$ python -q
>>> import numpy as np
>>> np.set_printoptions(suppress=True, linewidth=200)
>>> E = np.load("mat.npy")
>>> E.round(2)
array([[ 1.81,  0.23, -0.02, -0.19, -0.34,  0.1 , -0.51,  0.1 ,  0.38,  0.03,  0.41,  0.2 ,  0.15],
       [ 0.23,  0.73,  0.72, -0.1 ,  0.11, -0.9 ,  1.08,  0.77, -0.69, -0.62, -0.24,  0.59, -0.71],
       [-0.02,  0.72,  1.04,  1.25,  0.1 ,  0.24, -0.35, -0.35, -0.69,  1.13, -0.52, -0.04,  0.52],
       [-0.19, -0.1 ,  1.25,  0.72, -0.99, -0.99, -0.49,  0.2 , -0.16, -1.44,  0.9 , -0.66,  0.91],
       [-0.34,  0.11,  0.1 , -0.99,  1.09, -0.98,  0.15,  0.28,  0.49,  0.56,  0.47, -0.66,  0.92],
       [ 0.1 , -0.9 ,  0.24, -0.99, -0.98,  0.41,  0.8 ,  0.73, -0.87,  0.12, -0.58,  0.11,  0.98],
       [-0.51,  1.08, -0.35, -0.49,  0.15,  0.8 ,  0.87, -0.62, -1.27, -0.13,  0.96,  0.19,  1.15],
       [ 0.1 ,  0.77, -0.35,  0.2 ,  0.28,  0.73, -0.62,  1.17,  0.05, -0.02, -0.2 , -0.7 ,  0.41],
       [ 0.38, -0.69, -0.69, -0.16,  0.49, -0.87, -1.27,  0.05, -1.47,  0.01, -0.46,  1.25,  0.49],
       [ 0.03, -0.62,  1.13, -1.44,  0.56,  0.12, -0.13, -0.02,  0.01,  0.24,  0.97,  0.03, -0.75],
       [ 0.41, -0.24, -0.52,  0.9 ,  0.47, -0.58,  0.96, -0.2 , -0.46,  0.97,  0.85, -0.76, -0.13],
       [ 0.2 ,  0.59, -0.04, -0.66, -0.66,  0.11,  0.19, -0.7 ,  1.25,  0.03, -0.76,  0.38,  1.11],
       [ 0.15, -0.71,  0.52,  0.91,  0.92,  0.98,  1.15,  0.41,  0.49, -0.75, -0.13,  1.11,  0.17]])
>>> # looks like rank 12
>>> U, sigma, Vt = np.linalg.svd(E)
>>> evecs = Vt[:(sigma > 1e-8).sum()]
>>> rng = np.random.default_rng(2793)
>>> x0 = E[10] + 3 * E[11] + rng.integers(2) * np.eye(13)[3]
>>> print(x0.round(2))
[ 1.01  1.54 -0.63 -0.07 -1.52 -0.24  1.52 -2.31  3.29  1.06 -1.43  0.37  3.21]
>>> print(round(float(np.linalg.norm(x0 - evecs.T @ evecs @ x0)), 2))
0.11
>>> vals, evecs = np.linalg.eigh(E)
>>> x0 = np.array([3, 1, 0, 3, 2, 1, 3, 1, 2, 1, 0, 0, 2])
>>> np.round(x0 @ E @ x0, 2)
np.float64(14.84)
>>> np.round(np.linalg.eigvalsh(E[1:, 1:]), 2)
array([-3.  , -3.  , -2.95, -1.96,  0.19,  2.  ,  2.  ,  2.  ,  2.  ,  2.91,  3.  ,  3.  ])
>>> arr = np.load("x.npy")
>>> arr.round(2)
array([[0.1 , 0.16, 0.23, 0.03, 0.1 ],
       [0.16, 0.27, 0.38, 0.05, 0.16],
       [0.23, 0.38, 0.53, 0.08, 0.23],
       [0.03, 0.05, 0.08, 0.01, 0.03],
       [0.1 , 0.16, 0.23, 0.03, 0.1 ]])
>>> np.round(np.poly(arr), 2) + 0
array([ 1., -1.,  0.,  0.,  0.,  0.])
>>> np.round(np.linalg.det(2 * arr), 2), round(np.linalg.det(arr), 2)
(np.float64(-0.0), np.float64(-0.0))
>>> round(float(np.linalg.det(arr[::-1])), 2)
0.0
>>> np.einsum("ii->", arr)
np.float64(1.0)
>>> round(np.einsum("ij,ji->", arr, arr), 2)
np.float64(1.0)
>>> x0 = np.array([0, 0, 1, 2, -1])
>>> print(np.round(arr @ x0, 2))
[0.19 0.32 0.45 0.06 0.19]
>>> np.round(arr * x0, 2)
array([[ 0.  ,  0.  ,  0.23,  0.06, -0.1 ],
       [ 0.  ,  0.  ,  0.38,  0.11, -0.16],
       [ 0.  ,  0.  ,  0.53,  0.15, -0.23],
       [ 0.  ,  0.  ,  0.08,  0.02, -0.03],
       [ 0.  ,  0.  ,  0.23,  0.06, -0.1 ]])
>>> np.sign((arr @ x0).round(6))
array([1., 1., 1., 1., 1.])
>>> B = np.array([[0, -1, -1],
...     [-1, -1, 0],
...     [0, 2, 0],
...     [2, 2, -1],
...     [1, 2, -1],
...     [2, 0, 0],
...     [0, 1, 1],
...     [2, -2, 1],
...     [2, 2, 1]])
>>> feats = np.block([[np.zeros((9, 9)), B], [B.T, np.zeros((3, 3))]])
>>> feats
array([[ 0.,  0.,  0.,  0.,  0.,  0.,  0.,  0.,  0.,  0., -1., -1.],
       [ 0.,  0.,  0.,  0.,  0.,  0.,  0.,  0.,  0., -1., -1.,  0.],
       [ 0.,  0.,  0.,  0.,  0.,  0.,  0.,  0.,  0.,  0.,  2.,  0.],
       [ 0.,  0.,  0.,  0.,  0.,  0.,  0.,  0.,  0.,  2.,  2., -1.],
       [ 0.,  0.,  0.,  0.,  0.,  0.,  0.,  0.,  0.,  1.,  2., -1.],
       [ 0.,  0.,  0.,  0.,  0.,  0.,  0.,  0.,  0.,  2.,  0.,  0.],
       [ 0.,  0.,  0.,  0.,  0.,  0.,  0.,  0.,  0.,  0.,  1.,  1.],
       [ 0.,  0.,  0.,  0.,  0.,  0.,  0.,  0.,  0.,  2., -2.,  1.],
       [ 0.,  0.,  0.,  0.,  0.,  0.,  0.,  0.,  0.,  2.,  2.,  1.],
       [ 0., -1.,  0.,  2.,  1.,  2.,  0.,  2.,  2.,  0.,  0.,  0.],
       [-1., -1.,  2.,  2.,  2.,  0.,  1., -2.,  2.,  0.,  0.,  0.],
       [-1.,  0.,  0., -1., -1.,  0.,  1.,  1.,  1.,  0.,  0.,  0.]])
>>> U, sigma, Vt = np.linalg.svd(feats)
>>> np.argmax(sigma[:-1] / (sigma[1:] + 1e-6)) + 1
np.int64(6)
>>> B = U[:, :6] @ np.diag(sigma[:6]) @ Vt[:6]
>>> np.linalg.matrix_rank(feats, rtol=0.05)
np.int64(6)
>>> round(float(np.abs(feats - B).max()), 2)
0.0
>>> np.round(np.linalg.norm(feats - B) / np.linalg.norm(feats), 2)
np.float64(0.0)
>>> print(np.round(np.linalg.norm(feats - B, 2), 2), round(sigma[6], 2))
0.0 0.0
